% python3 -q
>>> import numpy as np
>>> np.set_printoptions(precision=2, suppress=True, linewidth=120, legacy="1.25")
>>> def tidy(a):
...     return np.round(a, 2) + 0
... 
>>> data = np.load("case12.npy")
>>> print(tidy(data))
[[-0.56 -0.33  2.79]
 [-2.37  3.09 -0.74]
 [ 2.74  2.53 -1.26]
 [-0.5   0.07  1.52]
 [-0.83  2.02  1.88]
 [ 1.79  0.08  2.86]]
>>> x0 = np.array([2, 2, 1])
>>> target = data @ x0
>>> print(tidy(np.linalg.pinv(data) @ data))
[[1. 0. 0.]
 [0. 1. 0.]
 [0. 0. 1.]]
>>> print(tidy(np.linalg.solve(data.T @ data, data.T @ target)))
[2. 2. 1.]
>>> rng = np.random.default_rng(84750)
>>> target = target + 0.02 * rng.normal(size=6)
>>> print(tidy(target))
[1.01 0.68 9.28 0.63 4.24 6.61]
>>> coef, *_ = np.linalg.lstsq(data, target)
>>> print([round(float(np.linalg.norm(np.linalg.solve(data.T @ data + lam * np.eye(3), data.T @ target))), 2) for lam in (0, 1, 10, 100)])
[3.0, 2.83, 1.87, 0.43]
>>> print(tidy(np.linalg.norm(target - data @ coef)))
0.02
>>> print(tidy(data.T @ (target - data @ coef)))
[0. 0. 0.]
>>> out = data + rng.integers(-2, 3, (6, 1)) @ rng.integers(-2, 3, (1, 3))
>>> print(tidy(out))
[[-0.56 -0.33  2.79]
 [-1.37  5.09 -0.74]
 [ 3.74  4.53 -1.26]
 [ 1.5   4.07  1.52]
 [-2.83 -1.98  1.88]
 [ 0.79 -1.92  2.86]]
>>> print(np.abs(out - data).sum(axis=1))
[0. 3. 3. 6. 6. 3.]
>>> print(tidy(out - data))
[[ 0.  0.  0.]
 [ 1.  2.  0.]
 [ 1.  2.  0.]
 [ 2.  4.  0.]
 [-2. -4.  0.]
 [-1. -2.  0.]]
>>> print(np.linalg.matrix_rank(out - data, tol=1e-8))
1
>>> proj = data @ np.linalg.solve(data.T @ data, data.T)
>>> print(np.trace(proj))
3.0
>>> print(tidy((np.eye(6) - proj) @ data))
[[0. 0. 0.]
 [0. 0. 0.]
 [0. 0. 0.]
 [0. 0. 0.]
 [0. 0. 0.]
 [0. 0. 0.]]
>>> m1 = np.load("a.npy")
>>> print(m1)
[[ 2  2  0 -2]
 [ 1  1  2  0]
 [ 2 -2  0 -2]
 [ 2  0  2  2]]
>>> proj = np.triu(np.array([[-4, 5, -4, 9], [-4, 5, 2, 2], [2, 9, -3, -8], [2, 6, 1, -2]]), 1) + np.eye(4)
>>> out = proj @ m1 @ np.linalg.inv(proj)
>>> print(np.trace(out), np.trace(m1))
5.0 5
>>> print(proj @ m1 - m1 @ proj)
[[ 15.   3.  32.   4.]
 [  8.  -9.   6.   5.]
 [-16. -10.  -4. -30.]
 [  0. -10.   8.  -2.]]
>>> print(np.linalg.matrix_rank(out))
4
>>> print(tidy(np.poly(out)))
[  1.  -5.  18. -32.  48.]
>>> x0 = np.array([3, -2, 0, 0])
>>> target = m1 @ x0
>>> coef, lr = np.zeros(4), 1 / np.linalg.norm(m1, 2) ** 2
>>> for i in range(6):
...     coef -= lr * m1.T @ (m1 @ coef - target)
...     if i % 1 == 0: print(i, round(np.linalg.norm(m1 @ coef - target), 2))
... 
0 4.12
1 2.33
2 1.51
3 1.16
4 1.0
5 0.92
>>> print(tidy(coef))
[ 2.54 -2.06  0.64 -0.41]
